>>> import numpy as np
>>> import numpy.linalg as la
>>> np.set_printoptions(precision=1, suppress=True, linewidth=120, legacy="1.25")
>>> def rnd(a):
...     return np.round(a, 1) + 0
... 
>>> M = np.cumsum(np.array([[0, 0, 2],
...     [2, 0, 0],
...     [1, 2, 3],
...     [3, 3, 0],
...     [3, 3, 3],
...     [3, 1, 0],
...     [0, 0, 0],
...     [2, 1, 2],
...     [2, 1, 1],
...     [3, 2, 1],
...     [1, 1, 3],
...     [3, 0, 1],
...     [0, 3, 3],
...     [2, 1, 1],
...     [3, 3, 0],
...     [1, 1, 1],
...     [2, 3, 1],
...     [2, 3, 0]]), axis=0)
>>> M
array([[ 0,  0,  2],
       [ 2,  0,  2],
       [ 3,  2,  5],
       [ 6,  5,  5],
       [ 9,  8,  8],
       [12,  9,  8],
       [12,  9,  8],
       [14, 10, 10],
       [16, 11, 11],
       [19, 13, 12],
       [20, 14, 15],
       [23, 14, 16],
       [23, 17, 19],
       [25, 18, 20],
       [28, 21, 20],
       [29, 22, 21],
       [31, 25, 22],
       [33, 28, 22]])
>>> x = np.array([0, 2, 0])
>>> rhs = M @ x
>>> rnd(la.solve(M.T @ M, M.T @ rhs))
array([0., 2., 0.])
>>> rhs
array([ 0,  0,  4, 10, 16, 18, 18, 20, 22, 26, 28, 28, 34, 36, 42, 44, 50, 56])
>>> rng = np.random.default_rng(319)
>>> rhs = rhs + 0.1 * rng.normal(size=18)
>>> rnd(rhs)
array([ 0.1, -0.2,  4.1, 10.1, 15.9, 18.2, 18. , 20. , 22. , 25.9, 27.9, 27.9, 34.1, 35.9, 41.9, 44. , 50. , 56. ])
>>> b, *_ = la.lstsq(M, rhs)
>>> rnd(la.norm(rhs - M @ b))
0.4
>>> rnd(b)
array([0., 2., 0.])
>>> M2 = np.c_[M[:, :1] @ np.array([[1]]), np.array([-3, 2, -2, -1, -1, -3, -2, 2, 0, 0, 2, 1, 3, -3, 2, 2, 3, -3])]
>>> M2
array([[ 0, -3],
       [ 2,  2],
       [ 3, -2],
       [ 6, -1],
       [ 9, -1],
       [12, -3],
       [12, -2],
       [14,  2],
       [16,  0],
       [19,  0],
       [20,  2],
       [23,  1],
       [23,  3],
       [25, -3],
       [28,  2],
       [29,  2],
       [31,  3],
       [33, -3]])
>>> la.matrix_rank(M2)
2
>>> la.matrix_rank(np.c_[M, M2])
4
>>> m1 = np.loadtxt("a.csv", delimiter=",")
>>> m1
array([[ 6., 12.,  9., -3.],
       [ 4.,  8.,  6., -2.]])
>>> # looks like rank 1
>>> rnd(la.norm(m1, axis=1))
array([16.4, 11. ])
>>> rnd(la.norm(m1[1] - m1[0]))
5.5
>>> rnd(la.norm(m1, axis=0))
array([ 7.2, 14.4, 10.8,  3.6])
>>> rnd(la.norm(m1, 1)), rnd(la.norm(m1, np.inf))
(20.0, 30.0)
>>> m1[1] @ m1[0]
180.0
